>>> import numpy as np
>>> np.set_printoptions(suppress=True, linewidth=200)
>>> M = np.loadtxt("test17.csv", delimiter=",")
>>> M
array([[ 4.4,  4.5,  1.8,  0.4, -1.9,  1.9,  4.3],
       [-1.1, -1.4, -0.5,  0.1,  0.7, -0.6, -1.3],
       [-0.6, -0.7, -0.7,  0.1,  0.1, -0.1, -0.1],
       [-3.8, -3.3, -1.9,  0.5,  1.2, -1.3, -3.3],
       [-2.7, -2.5, -1.1, -0.1,  1.3, -1.3, -3.1],
       [ 1.5,  1.4,  0.6,  0. , -0.4,  1. ,  1.2],
       [ 3.4,  3.4,  1.3, -0.2, -1.2,  1.5,  3.6],
       [-1.1, -1. , -0.7, -0.3,  0.7, -0.8, -0.7],
       [-2.8, -2.5, -1.3,  0.1,  1.6, -1.4, -3.1],
       [-2.8, -3.4, -1.5, -0.1,  2.1, -1.6, -3. ],
       [ 0.7,  1.7,  0.6,  0.1, -0.4,  0.5,  0.9],
       [-1.9, -1.4, -1.3,  0.1,  0.8, -0.9, -1.6],
       [-1.9, -2.4, -1. , -0.3,  1.1, -0.8, -2.1],
       [ 1.2,  1.4,  0.7, -0.2, -0.7,  0.6,  1. ],
       [-2.8, -2.6, -1. , -0.4,  1.2, -1.3, -2.5],
       [ 0.9,  0.7,  0.4, -0.4, -0.2,  0.6,  0.9],
       [-0.5,  0. ,  0.2,  0.2,  0.3, -0.4, -0.8],
       [ 2.4,  2.1,  1.8,  0. , -1.2,  1.1,  3.1],
       [-2.1, -2.4, -0.9, -0.4,  1.2, -1.8, -1.9],
       [ 0.9,  0.5,  0.4,  0.2, -0.3,  0.8,  0.6],
       [-1.3, -0.9, -0.9,  0.1,  1.2, -0.8, -0.6],
       [ 0.7,  1.4,  0.8,  0. ,  0.1,  0.4,  0.4],
       [ 4.3,  4.1,  2.1, -0.3, -1.8,  2.3,  4.5],
       [-1.7, -2.2, -0.9,  0. ,  0.5, -0.4, -1.5],
       [-2.7, -2. , -1.3,  0. ,  1.3, -1.1, -2.7],
       [-1. , -0.6, -0.6, -0.3,  0.6,  0.2, -0.9],
       [-1.4, -1.2, -0.5, -0.1,  0.7, -0.7, -0.5],
       [-1.2, -1.2, -0.2,  0.3,  0.8, -0.2, -0.7],
       [ 0.8,  0.5, -0.4, -0.2,  0. ,  0.7,  0.2],
       [-1.5, -1. , -0.3, -0.1,  0.4, -0.6, -0.6]])
>>> Xc = M - M.mean(axis=0)
>>> U, sig, VT = np.linalg.svd(Xc, full_matrices=False)
>>> np.searchsorted(np.cumsum(sig ** 2) / (sig ** 2).sum(), 0.9) + 1
np.int64(1)
>>> np.round(np.abs(VT[-1]), 1)
array([0.5, 0.1, 0.2, 0.1, 0.6, 0.6, 0.3])
>>> np.round(VT[0] * np.sign(VT[0, np.abs(VT[0]).argmax()]), 1) + 0
array([ 0.5,  0.5,  0.2,  0. , -0.2,  0.3,  0.5])
>>> sig.round(1)
array([21.9,  2. ,  1.7,  1.5,  1.5,  1.1,  1. ])
>>> np.linalg.matrix_rank(Xc)
np.int64(7)
>>> (np.sign(U[:, 0]) == np.sign(U[0, 0])).astype(int)
array([1, 0, 0, 0, 0, 1, 1, 0, 0, 0, 1, 0, 0, 1, 0, 1, 0, 1, 0, 1, 0, 1, 1, 0, 0, 0, 0, 0, 1, 0])
